$ python -q
>>> import numpy as np
>>> import numpy.linalg as la
>>> np.set_printoptions(precision=2, suppress=True, linewidth=200, floatmode="fixed")
>>> rnd = lambda a: np.round(a, 2) + 0
>>> feats = np.array([[0, 1, 0, 3], [0, 0, 2, 2], [0, 0, 0, 5], [0, 0, 0, 0]])
>>> x = np.array([-2, 0, -2, 1])
>>> a = np.maximum(feats @ x, 0)
>>> a
array([3, 0, 5, 0])
>>> feats.T @ a
array([ 0,  3,  0, 34])
>>> np.maximum(feats @ (3 * x), 0)
array([ 9,  0, 15,  0])
>>> U, sigma, Vh = la.svd(feats)
>>> np.argmax(sigma[:-1] / (sigma[1:] + 1e-6)) + 1
np.int64(3)
>>> B = U[:, :3] @ np.diag(sigma[:3]) @ Vh[:3]
>>> rnd(la.norm(feats - B) / la.norm(feats))
np.float64(0.0)
>>> rnd(la.norm(feats - B, 2)), sigma[3]
(np.float64(0.0), np.float64(0.0))
>>> U, sigma, Vh = la.svd(feats, full_matrices=False)
>>> rnd(U.T @ feats @ Vh.T)
array([[6.22, 0.00, 0.00, 0.00],
       [0.00, 1.89, 0.00, 0.00],
       [0.00, 0.00, 0.85, 0.00],
       [0.00, 0.00, 0.00, 0.00]])
>>> np.abs(U[:, 0]).round(6).argmax()
np.int64(2)
>>> rnd(U.T @ U)
array([[1.00, 0.00, 0.00, 0.00],
       [0.00, 1.00, 0.00, 0.00],
       [0.00, 0.00, 1.00, 0.00],
       [0.00, 0.00, 0.00, 1.00]])
>>> np.allclose(U * sigma @ Vh, feats)
True
>>> (sigma > 1e-8).sum()
np.int64(3)
>>> rnd(np.sqrt((sigma ** 2).sum())), rnd(la.norm(feats))
(np.float64(6.56), np.float64(6.56))
>>> U.shape, sigma.shape, Vh.shape
((4, 4), (4,), (4, 4))
>>> rnd(sigma)
array([6.22, 1.89, 0.85, 0.00])
>>> rnd(feats @ la.pinv(feats) @ feats)
array([[0.00, 1.00, 0.00, 3.00],
       [0.00, 0.00, 2.00, 2.00],
       [0.00, 0.00, 0.00, 5.00],
       [0.00, 0.00, 0.00, 0.00]])
>>> np.abs(np.diag(la.qr(feats)[1])) > 1e-9
array([False, False, False, False])
>>> la.lstsq(feats[:-1].T, feats[-1])[2]
np.int32(3)
>>> np.allclose(feats[:-1].T @ la.lstsq(feats[:-1].T, feats[-1])[0], feats[-1])
True
>>> B = np.array([[7, 7, 7], [5, 8, 6], [9, 8, 9], [3, 6, 1]])
>>> np.vstack([feats, B.T]).shape
(7, 4)
>>> J = np.load("m.npy")
>>> J
array([[-4.36,  2.60, -2.36],
       [-0.63,  0.40, -0.34],
       [-1.50,  0.70, -0.82],
       [-0.75,  0.35, -0.41]])
>>> np.abs(np.diag(la.qr(J)[1])) > 1e-9
array([ True,  True, False])
>>> np.allclose(J[:-1].T @ la.lstsq(J[:-1].T, J[-1])[0], J[-1])
True
>>> rnd(np.trace(la.pinv(J) @ J))
np.float64(2.0)
>>> la.lstsq(J[:-1].T, J[-1])[2]
np.int32(2)
>>> t3 = np.stack([J, 5 * J, J[::-1]])
>>> rnd(np.einsum("bij,cij->bc", t3, t3))
array([[ 36.28, 181.39,  13.30],
       [181.39, 906.93,  66.51],
       [ 13.30,  66.51,  36.28]])
>>> rnd(t3.sum(axis=0))
array([[-26.91,  15.95, -14.57],
       [ -5.28,   3.10,  -2.86],
       [ -9.63,   4.60,  -5.26],
       [ -8.86,   4.70,  -4.82]])
>>> t3.shape
(3, 4, 3)
>>> rnd(la.norm(t3, axis=(1, 2)))
array([ 6.02, 30.12,  6.02])
>>> rk = la.matrix_rank(J)
>>> rk
np.int64(2)
>>> ns = la.svd(J)[2][rk:].T
>>> np.allclose(J @ ns, 0)
True
>>> [int(la.matrix_rank(J[:i])) for i in range(1, len(J) + 1)]
[1, 2, 2, 2]
>>> ns.shape
(3, 1)
>>> [int(la.matrix_rank(np.delete(J, i, axis=0))) for i in range(4)]
[2, 2, 2, 2]
>>> rnd(J @ ns)
array([[0.00],
       [0.00],
       [0.00],
       [0.00]])
>>> la.matrix_rank(J.T @ J), la.matrix_rank(J @ J.T)
(np.int64(2), np.int64(2))
>>> x = np.array([3, 1, 3])
>>> a = np.maximum(J @ x, 0)
>>> rnd(np.maximum(J @ x, 0) - np.maximum(-J @ x, 0))
array([-17.56,  -2.51,  -6.26,  -3.13])
>>> J.T @ a
array([0.00, 0.00, 0.00])
>>> np.flatnonzero(a > 1e-9)
array([], dtype=int64)
>>> np.maximum(J @ (3 * x), 0)
array([0.00, 0.00, 0.00, 0.00])
>>> mat = np.load("sample14.npy")
>>> mat
array([[0, 5, 1, 1],
       [0, 0, 2, 5],
       [0, 0, 0, 3],
       [0, 0, 0, 0]])
>>> [int(la.matrix_rank(la.matrix_power(mat, p))) for p in range(1, 5)]
[3, 2, 1, 0]
>>> mat @ mat
array([[ 0,  0, 10, 28],
       [ 0,  0,  0,  6],
       [ 0,  0,  0,  0],
       [ 0,  0,  0,  0]])
>>> rnd(la.det(mat))
np.float64(0.0)
>>> (mat - mat.T) / 2
array([[ 0.00,  2.50,  0.50,  0.50],
       [-2.50,  0.00,  1.00,  2.50],
       [-0.50, -1.00,  0.00,  1.50],
       [-0.50, -2.50, -1.50,  0.00]])
>>> rnd(np.sort(np.abs(la.eigvals(mat))))
array([0.00, 0.00, 0.00, 0.00])
>>> mat @ mat
array([[ 0,  0, 10, 28],
       [ 0,  0,  0,  6],
       [ 0,  0,  0,  0],
       [ 0,  0,  0,  0]])
>>> la.matrix_power(mat, 4)
array([[0, 0, 0, 0],
       [0, 0, 0, 0],
       [0, 0, 0, 0],
       [0, 0, 0, 0]])
>>> np.allclose(mat @ mat.T, mat.T @ mat)
False
>>> U, sigma, Vh = la.svd(mat)
>>> vecs = Vh[:(sigma > 1e-8).sum()]
>>> rng = np.random.default_rng(871)
>>> x = mat[0] + 4 * mat[1] + rng.integers(2) * np.eye(4)[3]
>>> x
array([ 0.00,  5.00,  9.00, 21.00])
>>> rnd(np.diag(vecs.T @ vecs))
array([0.00, 1.00, 1.00, 1.00])
>>> U, sigma, Vh = la.svd(mat)
>>> np.argmax(sigma[:-1] / (sigma[1:] + 1e-6)) + 1
np.int64(3)
>>> rnd(sigma)
array([6.41, 4.79, 0.98, 0.00])
>>> B = U[:, :3] @ np.diag(sigma[:3]) @ Vh[:3]
>>> rnd(la.norm(mat - B, 2)), sigma[3]
(np.float64(0.0), np.float64(0.0))
>>> rnd(np.abs(mat - B).max())
np.float64(0.0)
>>> B = np.array([[0, -2], [1, -2], [1, -2]])
>>> rnd(np.einsum("ij,ij->i", J, J))
array([31.34,  0.67,  3.41,  0.85])
>>> rnd(np.einsum("ik,kj->ij", J, B))
array([[ 0.24,  8.24],
       [ 0.06,  1.14],
       [-0.12,  3.24],
       [-0.06,  1.62]])
>>> rnd(np.einsum("ik,kj->ji", J, B))
array([[ 0.24,  0.06, -0.12, -0.06],
       [ 8.24,  1.14,  3.24,  1.62]])
>>> la.matrix_rank(np.vstack([J, B.T]))
np.int64(3)
>>> W0 = np.array([[-0.9, 0.3, -1.5],
...     [1.1, -0.6, -0.7],
...     [1.4, -1.0, 0.0],
...     [0.6, -0.9, -1.5],
...     [-1.2, 0.4, -2.6],
...     [0.1, -0.2, 0.7],
...     [1.6, -1.4, -0.2],
...     [-1.0, -0.6, -0.9],
...     [2.4, 0.0, -0.2],
...     [0.5, 0.2, -0.5]])
>>> W0[:, 1] = 5 * W0[:, 2] + 0.02 * rng.normal(size=10)
>>> rnd(W0)
array([[ -0.90,  -7.50,  -1.50],
       [  1.10,  -3.50,  -0.70],
       [  1.40,   0.04,   0.00],
       [  0.60,  -7.50,  -1.50],
       [ -1.20, -13.00,  -2.60],
       [  0.10,   3.47,   0.70],
       [  1.60,  -1.03,  -0.20],
       [ -1.00,  -4.47,  -0.90],
       [  2.40,  -1.00,  -0.20],
       [  0.50,  -2.51,  -0.50]])
>>> [int(la.matrix_rank(la.matrix_power(feats, p))) for p in range(1, 5)]
[3, 2, 1, 0]
>>> np.prod(np.diag(feats)), rnd(la.det(feats))
(np.int64(0), np.float64(0.0))
>>> la.matrix_rank(feats - feats[0, 0] * np.eye(4))
np.int64(3)
